In [1]: import numpy as np

In [2]: import numpy.linalg as la

In [3]: np.set_printoptions(precision=2, suppress=True, linewidth=200, sign=" ")

In [4]: def rnd(a):
   ...:     return np.round(a, 2) + 0
   ...: 

In [5]: M = np.load("case0.npy")

In [6]: M
Out[6]: 
array([[ 0,  0,  0,  0,  0,  0,  0,  0,  0,  0,  0,  0,  0, -1,  0],
       [ 0,  1,  0,  0,  0,  0,  0,  0,  0,  0,  0,  0,  0,  0,  0],
       [ 0,  0,  0,  0,  0,  0,  0,  0,  0,  0,  0, -5,  0,  0,  0],
       [ 0,  0,  0,  0,  0,  1,  0,  0,  0,  0,  0,  0,  0,  0,  0],
       [ 0,  0,  0,  0,  6,  0,  0,  0,  0,  0,  0,  0,  0,  0,  0],
       [ 0,  0,  0,  0,  0,  0,  0,  0, -7,  0,  0,  0,  0,  0,  0],
       [ 0,  0,  0,  0,  0,  0, -7,  0,  0,  0,  0,  0,  0,  0,  0],
       [ 0,  0,  0,  0,  0,  0,  0,  0,  0,  0,  0,  0,  0,  0,  9],
       [ 0,  0,  5,  0,  0,  0,  0,  0,  0,  0,  0,  0,  0,  0,  0],
       [ 0,  0,  0,  0,  0,  0,  0,  0,  0,  0,  0,  0,  0,  0,  0],
       [ 0,  0,  0,  0,  0,  0,  0,  0,  0,  0,  5,  0,  0,  0,  0],
       [ 0,  0,  0,  7,  0,  0,  0,  0,  0,  0,  0,  0,  0,  0,  0],
       [ 0,  0,  0,  0,  0,  0,  0,  0,  0,  9,  0,  0,  0,  0,  0],
       [ 0,  0,  0,  0,  0,  0,  0,  0,  0,  0,  0,  0,  9,  0,  0],
       [ 8,  0,  0,  0,  0,  0,  0,  0,  0,  0,  0,  0,  0,  0,  0]])

In [7]: # rank 14

In [8]: rnd(la.svd(M, compute_uv=False))
Out[8]: array([ 9.,  9.,  9.,  8.,  7.,  7.,  7.,  6.,  5.,  5.,  5.,  1.,  1.,  1.,  0.])

In [9]: rnd(la.norm(M, axis=0))
Out[9]: array([ 8.,  1.,  5.,  7.,  6.,  1.,  7.,  0.,  7.,  9.,  5.,  5.,  9.,  1.,  9.])

In [10]: M[:, 1] @ M[:, 9]
Out[10]: np.int64(0)

In [11]: np.abs(M).max()
Out[11]: np.int64(9)

In [12]: la.matrix_rank(M)
Out[12]: np.int64(14)

In [13]: la.rank(M)
---------------------------------------------------------------------------
AttributeError                            Traceback (most recent call last)
Cell In[13], line 1
----> 1 la.rank(M)

AttributeError: module 'numpy.linalg' has no attribute 'rank'

In [14]: rnd(M.mean(axis=0))
Out[14]: array([ 0.53,  0.07,  0.33,  0.47,  0.4 ,  0.07, -0.47,  0.  , -0.47,  0.6 ,  0.33, -0.33,  0.6 , -0.07,  0.6 ])

In [15]: np.count_nonzero(M)
Out[15]: np.int64(14)
